In [1]: import numpy as np

In [2]: from numpy import linalg as LA

In [3]: np.set_printoptions(precision=3, suppress=True, linewidth=100)

In [4]: rd = lambda a: np.round(a, 3) + 0

In [5]: m1 = np.load("a.npy")

In [6]: rd(m1)
Out[6]: 
array([[-0.5  , -0.866,  0.   ,  0.   ],
       [ 0.866, -0.5  ,  0.   ,  0.   ],
       [ 0.   ,  0.   ,  1.   ,  0.   ],
       [ 0.   ,  0.   ,  0.   ,  1.   ]])

In [7]: x = np.array([0, 2, 2, 2])

In [8]: rd(np.abs(LA.eigvals(m1)))
Out[8]: array([1., 1., 1., 1.])

In [9]: rd(LA.inv(m1))
Out[9]: 
array([[-0.5  ,  0.866,  0.   ,  0.   ],
       [-0.866, -0.5  ,  0.   ,  0.   ],
       [ 0.   ,  0.   ,  1.   ,  0.   ],
       [ 0.   ,  0.   ,  0.   ,  1.   ]])

In [10]: rd(LA.norm(x)), rd(LA.norm(m1 @ x))
Out[10]: (np.float64(3.464), np.float64(3.464))

In [11]: rd(LA.det(m1))
Out[11]: np.float64(1.0)

In [12]: [p for p in range(1, 25) if np.allclose(LA.matrix_power(m1, p), np.eye(4))]
Out[12]: [3, 6, 9, 12, 15, 18, 21, 24]

In [13]: rd(m1.T @ (m1 @ x))
Out[13]: array([0., 2., 2., 2.])

In [14]: rd(np.sort(np.abs(np.degrees(np.angle(LA.eigvals(m1))))))
Out[14]: array([  0.,   0., 120., 120.])

In [15]: O = m1.astype(float).copy()

In [16]: for j in range(4):
    ...:     O[:, j] -= O[:, :j] @ (O[:, :j].T @ O[:, j])
    ...:     O[:, j] /= LA.norm(O[:, j])
    ...: 

In [17]: rd(O.T @ m1)
Out[17]: 
array([[1., 0., 0., 0.],
       [0., 1., 0., 0.],
       [0., 0., 1., 0.],
       [0., 0., 0., 1.]])

In [18]: rd(O.T @ O)
Out[18]: 
array([[1., 0., 0., 0.],
       [0., 1., 0., 0.],
       [0., 0., 1., 0.],
       [0., 0., 0., 1.]])
